$ python3 -q
>>> import numpy as np
>>> from numpy import linalg as LA
>>> np.set_printoptions(precision=2, suppress=True, linewidth=120)
>>> def rnd(a):
...     return np.round(a, 2) + 0
... 
>>> data = np.loadtxt("w.csv", delimiter=",")
>>> data
array([[ 4.,  7.,  6., -8.,  3.,  7., -1., -2., -6., -2., -3.],
       [ 7.,  4., -1.,  4.,  3., -2.,  2.,  0., -5.,  6., -2.],
       [ 6., -1.,  6., -2.,  0., -4., -5., -4.,  0., -3.,  3.],
       [-8.,  4., -2., 10.,  0., -2., -7.,  8., -5., -1., -1.],
       [ 3.,  3.,  0.,  0., 10.,  1.,  3.,  3.,  1., -2., -4.],
       [ 7., -2., -4., -2.,  1., -2., -3., -2.,  1., -3., -9.],
       [-1.,  2., -5., -7.,  3., -3., -2.,  7.,  0., -3.,  4.],
       [-2.,  0., -4.,  8.,  3., -2.,  7., -4., -7., -1.,  5.],
       [-6., -5.,  0., -5.,  1.,  1.,  0., -7.,  2.,  5., -2.],
       [-2.,  6., -3., -1., -2., -3., -3., -1.,  5., 10.,  2.],
       [-3., -2.,  3., -1., -4., -9.,  4.,  5., -2.,  2.,  8.]])
>>> Q, V = LA.qr(data[:, :5])[0], LA.qr(data[:, 5:])[0]
>>> sv = LA.svd(Q.T @ V, compute_uv=False)
>>> rnd(np.degrees(np.arccos(sv.clip(0, 1))))
array([22.36, 46.97, 60.04, 65.05, 71.9 ])
>>> rnd(LA.norm(Q @ Q.T - V @ V.T, 2))
np.float64(1.0)
>>> rng = np.random.default_rng(210)
>>> labels = rng.permutation(11)
>>> labels
array([ 4,  2,  5,  1,  6, 10,  9,  7,  8,  3,  0])
>>> M2 = data[labels][:, labels]
>>> np.allclose(M2, data)
False
>>> np.trace(M2)
np.float64(46.0)
>>> rnd(np.sort(np.abs(LA.eigvals(M2))))
array([ 2.92,  7.19,  7.42,  8.4 , 13.1 , 13.75, 14.6 , 16.19, 16.9 , 19.79, 24.07])
>>> A = np.load("block4.npy")
>>> A
array([[ 1,  1,  1,  1,  1,  1,  1,  1],
       [ 1,  1, -1, -1,  1,  1, -1, -1],
       [ 1, -1,  1, -1,  1, -1,  1, -1]])
>>> rnd(LA.norm(A))
np.float64(4.9)
>>> np.abs(A).max()
np.int64(1)
>>> A.sum(axis=1)
array([8, 0, 0])
>>> A.sum(axis=0)
array([ 3,  1,  1, -1,  3,  1,  1, -1])
>>> A - A[0]
array([[ 0,  0,  0,  0,  0,  0,  0,  0],
       [ 0,  0, -2, -2,  0,  0, -2, -2],
       [ 0, -2,  0, -2,  0, -2,  0, -2]])
>>> np.count_nonzero(A)
np.int64(24)
>>> np.diff(A, axis=0)
array([[ 0,  0, -2, -2,  0,  0, -2, -2],
       [ 0, -2,  2,  0,  0, -2,  2,  0]])
>>> LA.matrix_rank(A)
np.int64(3)
>>> rnd(LA.svd(A, compute_uv=False))
array([2.83, 2.83, 2.83])
>>> t = np.radians(36)
>>> r_ = np.eye(8)
>>> r_[4, 4] = r_[2, 2] = np.cos(t)
>>> r_[4, 2], r_[2, 4] = -np.sin(t), np.sin(t)
>>> rnd(r_)
array([[ 1.  ,  0.  ,  0.  ,  0.  ,  0.  ,  0.  ,  0.  ,  0.  ],
       [ 0.  ,  1.  ,  0.  ,  0.  ,  0.  ,  0.  ,  0.  ,  0.  ],
       [ 0.  ,  0.  ,  0.81,  0.  ,  0.59,  0.  ,  0.  ,  0.  ],
       [ 0.  ,  0.  ,  0.  ,  1.  ,  0.  ,  0.  ,  0.  ,  0.  ],
       [ 0.  ,  0.  , -0.59,  0.  ,  0.81,  0.  ,  0.  ,  0.  ],
       [ 0.  ,  0.  ,  0.  ,  0.  ,  0.  ,  1.  ,  0.  ,  0.  ],
       [ 0.  ,  0.  ,  0.  ,  0.  ,  0.  ,  0.  ,  1.  ,  0.  ],
       [ 0.  ,  0.  ,  0.  ,  0.  ,  0.  ,  0.  ,  0.  ,  1.  ]])
>>> M2 = A @ r_.T
>>> rnd(LA.det(r_)), rnd(np.trace(r_))
(np.float64(1.0), np.float64(7.62))
>>> rnd(M2)
array([[ 1.  ,  1.  ,  1.4 ,  1.  ,  0.22,  1.  ,  1.  ,  1.  ],
       [ 1.  ,  1.  , -0.22, -1.  ,  1.4 ,  1.  , -1.  , -1.  ],
       [ 1.  , -1.  ,  1.4 , -1.  ,  0.22, -1.  ,  1.  , -1.  ]])
>>> np.allclose(A @ A.T, M2 @ M2.T)
True
>>> def softmax(z):
...     e = np.exp(z - z.max(axis=-1, keepdims=True))
...     return e / e.sum(axis=-1, keepdims=True)
... 
>>> rnd(softmax(A[1] + -2))
array([0.22, 0.22, 0.03, 0.03, 0.22, 0.22, 0.03, 0.03])
>>> rnd(softmax(A).sum(axis=1))
array([1., 1., 1.])
>>> scores = A @ A.T / np.sqrt(8)
>>> rnd(softmax(scores)[1] @ A)
array([ 1.  ,  0.89, -0.79, -0.89,  1.  ,  0.89, -0.79, -0.89])
>>> X = np.load("dump.npy")
>>> X
array([[ 3.71,  2.1 ,  2.61],
       [-3.41, -2.67, -2.51],
       [-0.08,  3.81, -3.24],
       [ 2.98,  3.33,  2.25],
       [-2.17,  4.48, -0.43],
       [ 2.69, -2.69, -3.24],
       [-1.12,  3.96,  2.84],
       [ 0.27,  3.66,  3.39],
       [ 0.75,  3.04, -3.9 ],
       [-2.05, -3.45,  2.99],
       [ 4.29,  0.02, -2.57],
       [ 3.97,  1.73, -2.5 ],
       [ 1.43, -0.26, -4.78],
       [ 4.57, -0.65, -1.91],
       [ 1.11,  4.82,  0.75],
       [-0.52,  3.66,  3.37],
       [-1.24, -0.18,  4.84],
       [ 4.82,  1.21, -0.59],
       [-0.45,  3.13, -3.88],
       [ 4.63, -0.71,  1.76],
       [ 0.44,  3.92,  3.08],
       [ 1.6 ,  4.59,  1.18],
       [-1.07, -1.64, -4.6 ],
       [ 4.64, -1.1 ,  1.51],
       [ 2.33,  4.22, -1.32],
       [-3.63, -1.88, -2.88],
       [-3.51,  3.09, -1.76],
       [ 2.89, -3.37, -2.31],
       [ 2.84, -2.83,  2.98],
       [-2.91,  2.61,  3.13],
       [-2.06, -3.09,  3.35],
       [-4.82, -0.63, -1.19],
       [ 0.28,  0.09,  4.99],
       [-4.61,  1.92, -0.2 ],
       [-3.91, -2.27,  2.13],
       [ 1.05,  0.71, -4.84],
       [-4.74,  1.51,  0.47],
       [ 1.44,  3.08, -3.66],
       [ 0.09, -0.21,  4.99]])
>>> labels = X[:, 1] > np.median(X[:, 1])
>>> u = X[labels].mean(axis=0) - X[~labels].mean(axis=0)
>>> np.argsort(-np.abs(u).round(6), kind="stable")
array([1, 0, 2])
>>> (((X - X.mean(axis=0)) @ u > 0) == labels).mean()
np.float64(1.0)
>>> rnd(u)
array([-0.68,  4.58,  0.21])
>>> M2 = np.array([[3, 1, 1, 2, 0, 2, 1, 2, 1],
...     [3, 2, 2, 3, 1, 3, 2, 2, 2],
...     [3, 0, 2, 1, 3, 3, 2, 2, 0],
...     [3, 2, 2, 3, 1, 3, 2, 1, 1],
...     [3, 3, 2, 0, 2, 2, 2, 0, 3],
...     [2, 2, 1, 3, 2, 2, 1, 1, 1],
...     [1, 0, 2, 0, 2, 2, 1, 3, 3],
...     [1, 0, 1, 0, 2, 0, 0, 1, 2],
...     [3, 1, 0, 3, 0, 1, 2, 3, 2]])
>>> W0 = np.triu(M2)
>>> W0
array([[3, 1, 1, 2, 0, 2, 1, 2, 1],
       [0, 2, 2, 3, 1, 3, 2, 2, 2],
       [0, 0, 2, 1, 3, 3, 2, 2, 0],
       [0, 0, 0, 3, 1, 3, 2, 1, 1],
       [0, 0, 0, 0, 2, 2, 2, 0, 3],
       [0, 0, 0, 0, 0, 2, 1, 1, 1],
       [0, 0, 0, 0, 0, 0, 1, 3, 3],
       [0, 0, 0, 0, 0, 0, 0, 1, 2],
       [0, 0, 0, 0, 0, 0, 0, 0, 2]])
>>> # triangular
>>> labels = rng.permutation(9)
>>> labels
array([8, 0, 3, 1, 4, 2, 6, 7, 5])
>>> M2 = W0[labels][:, labels]
>>> rnd(LA.det(M2)), rnd(LA.det(W0[labels]))
(np.float64(288.0), np.float64(-288.0))
>>> rnd(np.sort(np.abs(LA.eigvals(M2))))
array([1., 1., 2., 2., 2., 2., 2., 3., 3.])
>>> np.allclose(M2, W0)
False
>>> np.diag(M2)
array([2, 3, 3, 2, 2, 2, 1, 1, 2])
>>> M2 = np.c_[X[:, :1] @ np.array([[-1]]), np.array([0, -1, 3, -1, -2, -3, 0, 1, 1, 1, -1, 0, 3, 2, 2, 1, 1, -3, 0, 0, -3, -3, 2, -3, -1, 0, 3, 1, -3, -2, -1, -1, -1, 1, 2, 0, 0, -1, 3])]
>>> M2
array([[-3.71,  0.  ],
       [ 3.41, -1.  ],
       [ 0.08,  3.  ],
       [-2.98, -1.  ],
       [ 2.17, -2.  ],
       [-2.69, -3.  ],
       [ 1.12,  0.  ],
       [-0.27,  1.  ],
       [-0.75,  1.  ],
       [ 2.05,  1.  ],
       [-4.29, -1.  ],
       [-3.97,  0.  ],
       [-1.43,  3.  ],
       [-4.57,  2.  ],
       [-1.11,  2.  ],
       [ 0.52,  1.  ],
       [ 1.24,  1.  ],
       [-4.82, -3.  ],
       [ 0.45,  0.  ],
       [-4.63,  0.  ],
       [-0.44, -3.  ],
       [-1.6 , -3.  ],
       [ 1.07,  2.  ],
       [-4.64, -3.  ],
       [-2.33, -1.  ],
       [ 3.63,  0.  ],
       [ 3.51,  3.  ],
       [-2.89,  1.  ],
       [-2.84, -3.  ],
       [ 2.91, -2.  ],
       [ 2.06, -1.  ],
       [ 4.82, -1.  ],
       [-0.28, -1.  ],
       [ 4.61,  1.  ],
       [ 3.91,  2.  ],
       [-1.05,  0.  ],
       [ 4.74,  0.  ],
       [-1.44, -1.  ],
       [-0.09,  3.  ]])
>>> LA.matrix_rank(M2)
np.int64(2)
>>> u, g = M2[30], M2[4]
>>> rnd(u @ g)
np.float64(6.47)
>>> rnd(u @ u)
np.float64(5.24)
>>> pr = (u @ g) / (u @ u) * u
>>> LA.matrix_rank(np.outer(u, g))
np.int64(1)
>>> rnd((g - pr) @ u)
np.float64(0.0)
>>> rnd(pr)
array([ 2.54, -1.23])
>>> rnd(LA.norm(u + g) ** 2 + LA.norm(u - g) ** 2)
np.float64(27.9)
>>> rnd(g - pr)
array([-0.37, -0.77])
>>> vec = np.array([-3, -4, -2, 5, -5, -5, 4, 0, 2])
>>> (W0 * vec).sum(axis=1)
array([ -9,  -5, -21,   5,  -6,  -4,  10,   4,   4])
>>> W0 * vec
array([[ -9,  -4,  -2,  10,   0, -10,   4,   0,   2],
       [  0,  -8,  -4,  15,  -5, -15,   8,   0,   4],
       [  0,   0,  -4,   5, -15, -15,   8,   0,   0],
       [  0,   0,   0,  15,  -5, -15,   8,   0,   2],
       [  0,   0,   0,   0, -10, -10,   8,   0,   6],
       [  0,   0,   0,   0,   0, -10,   4,   0,   2],
       [  0,   0,   0,   0,   0,   0,   4,   0,   6],
       [  0,   0,   0,   0,   0,   0,   0,   0,   4],
       [  0,   0,   0,   0,   0,   0,   0,   0,   4]])
>>> (W0 @ vec).argmax()
np.int64(6)
>>> M2 = W0 + rng.integers(-2, 3, (9, 8)) @ rng.integers(-2, 3, (8, 9))
>>> M2
array([[ -2,  -3,  14,  -2,  10,   5,  -3,  -9,  -1],
       [-10,   8,   3,  -9, -12,  -3,  -5,   7,  18],
       [  6,  -2,   2,  -1,  -1,   1,   2,   6,   8],
       [  2,  -7,   8,  -5,  -2,   2, -14,   3,  -5],
       [ 12, -10,   0,  10,   0,  -8,  14,   6,   5],
       [  1,   5,  -8,  10,   6,   1,   6,   4,  -7],
       [  6, -11,  -2,   7,   5,   2,   7,   1,   0],
       [ -4,  -2,  -9,   3,  -9,  -1,   0,   9,  -1],
       [  0,   7,   2,   0,  -1,  -1,  -3,   5,   0]])
>>> M2 - W0
array([[ -5,  -4,  13,  -4,  10,   3,  -4, -11,  -2],
       [-10,   6,   1, -12, -13,  -6,  -7,   5,  16],
       [  6,  -2,   0,  -2,  -4,  -2,   0,   4,   8],
       [  2,  -7,   8,  -8,  -3,  -1, -16,   2,  -6],
       [ 12, -10,   0,  10,  -2, -10,  12,   6,   2],
       [  1,   5,  -8,  10,   6,  -1,   5,   3,  -8],
       [  6, -11,  -2,   7,   5,   2,   6,  -2,  -3],
       [ -4,  -2,  -9,   3,  -9,  -1,   0,   8,  -3],
       [  0,   7,   2,   0,  -1,  -1,  -3,   5,  -2]])
>>> E = np.load("test5.npy")
>>> E
array([[ -0.8,  -1.2,  -0.5],
       [  0.7,  -1.4,  -0.1],
       [  0.8,  -0.7,   2.8],
       [  0.4,   0.5,   1.1],
       [ -0.1,   0.8,  -0.5],
       [  2.1,  -0.3,  -0.4],
       [  1. ,   0.4,   1.4],
       [ -0.9,   0.3,   0.8],
       [ 18. , -10. ,   8. ],
       [  0.2,  -2.4,   0.9],
       [  0.3,   0.1,   0.7],
       [ -0.5,   1.8,   0.5],
       [ -0.4,   1.6,  -0.1],
       [ -0.7,  -0.6,   0.5],
       [  0.3,   0.1,   0.5],
       [ -1.2,   1. ,   0.1],
       [ -0.7,  -0.4,   0.3],
       [  0. ,   1.4,  -0.5],
       [  1.5,   1.9,   0.8],
       [ -0.6,  -1.3,  -0.9],
       [  1.4,   3.9,   0.9],
       [  1.6,   1.4,  -0.4],
       [ -0.8,   0.7,  -1.2],
       [  1.1,  -1.5,   1.7],
       [  1.2,   1. ,   0.6],
       [  0.5,  -1.8,   0.6],
       [  0.7,   0.8,  -1.2],
       [ -2.5,   0.6,  -0.5]])
>>> # row 8 is much longer than the rest
>>> M2 = np.c_[E[:, :1] @ np.array([[-2]]), np.array([8, -5, 1, 4, 4, 4, -1, 5, 0, -6, -9, 0, 8, -1, 6, -6, 7, 6, -8, -6, 6, -7, 9, 9, -7, 2, 5, -4])]
>>> M2
array([[  1.6,   8. ],
       [ -1.4,  -5. ],
       [ -1.6,   1. ],
       [ -0.8,   4. ],
       [  0.2,   4. ],
       [ -4.2,   4. ],
       [ -2. ,  -1. ],
       [  1.8,   5. ],
       [-36. ,   0. ],
       [ -0.4,  -6. ],
       [ -0.6,  -9. ],
       [  1. ,   0. ],
       [  0.8,   8. ],
       [  1.4,  -1. ],
       [ -0.6,   6. ],
       [  2.4,  -6. ],
       [  1.4,   7. ],
       [  0. ,   6. ],
       [ -3. ,  -8. ],
       [  1.2,  -6. ],
       [ -2.8,   6. ],
       [ -3.2,  -7. ],
       [  1.6,   9. ],
       [ -2.2,   9. ],
       [ -2.4,  -7. ],
       [ -1. ,   2. ],
       [ -1.4,   5. ],
       [  5. ,  -4. ]])
>>> rnd(LA.norm(M2 - E @ LA.lstsq(E, M2)[0], axis=0))
array([ 0.  , 30.67])
>>> LA.matrix_rank(M2)
np.int64(2)
>>> LA.matrix_rank(np.c_[E, M2])
np.int64(4)
>>> rnd(LA.norm(LA.qr(E)[0].T @ M2, axis=0) ** 2 / ((M2 ** 2).sum(axis=0) + 1e-12))
array([1., 0.])
>>> M2.reshape(-1, 2)
array([[  1.6,   8. ],
       [ -1.4,  -5. ],
       [ -1.6,   1. ],
       [ -0.8,   4. ],
       [  0.2,   4. ],
       [ -4.2,   4. ],
       [ -2. ,  -1. ],
       [  1.8,   5. ],
       [-36. ,   0. ],
       [ -0.4,  -6. ],
       [ -0.6,  -9. ],
       [  1. ,   0. ],
       [  0.8,   8. ],
       [  1.4,  -1. ],
       [ -0.6,   6. ],
       [  2.4,  -6. ],
       [  1.4,   7. ],
       [  0. ,   6. ],
       [ -3. ,  -8. ],
       [  1.2,  -6. ],
       [ -2.8,   6. ],
       [ -3.2,  -7. ],
       [  1.6,   9. ],
       [ -2.2,   9. ],
       [ -2.4,  -7. ],
       [ -1. ,   2. ],
       [ -1.4,   5. ],
       [  5. ,  -4. ]])
>>> t3 = M2.reshape(28, 2, -1)
>>> t3.shape
(28, 2, 1)
>>> t3[:, 0]
array([[  1.6],
       [ -1.4],
       [ -1.6],
       [ -0.8],
       [  0.2],
       [ -4.2],
       [ -2. ],
       [  1.8],
       [-36. ],
       [ -0.4],
       [ -0.6],
       [  1. ],
       [  0.8],
       [  1.4],
       [ -0.6],
       [  2.4],
       [  1.4],
       [  0. ],
       [ -3. ],
       [  1.2],
       [ -2.8],
       [ -3.2],
       [  1.6],
       [ -2.2],
       [ -2.4],
       [ -1. ],
       [ -1.4],
       [  5. ]])
>>> rnd(np.einsum("ihd,ihd->ih", t3, t3))
array([[   2.56,   64.  ],
       [   1.96,   25.  ],
       [   2.56,    1.  ],
       [   0.64,   16.  ],
       [   0.04,   16.  ],
       [  17.64,   16.  ],
       [   4.  ,    1.  ],
       [   3.24,   25.  ],
       [1296.  ,    0.  ],
       [   0.16,   36.  ],
       [   0.36,   81.  ],
       [   1.  ,    0.  ],
       [   0.64,   64.  ],
       [   1.96,    1.  ],
       [   0.36,   36.  ],
       [   5.76,   36.  ],
       [   1.96,   49.  ],
       [   0.  ,   36.  ],
       [   9.  ,   64.  ],
       [   1.44,   36.  ],
       [   7.84,   36.  ],
       [  10.24,   49.  ],
       [   2.56,   81.  ],
       [   4.84,   81.  ],
       [   5.76,   49.  ],
       [   1.  ,    4.  ],
       [   1.96,   25.  ],
       [  25.  ,   16.  ]])
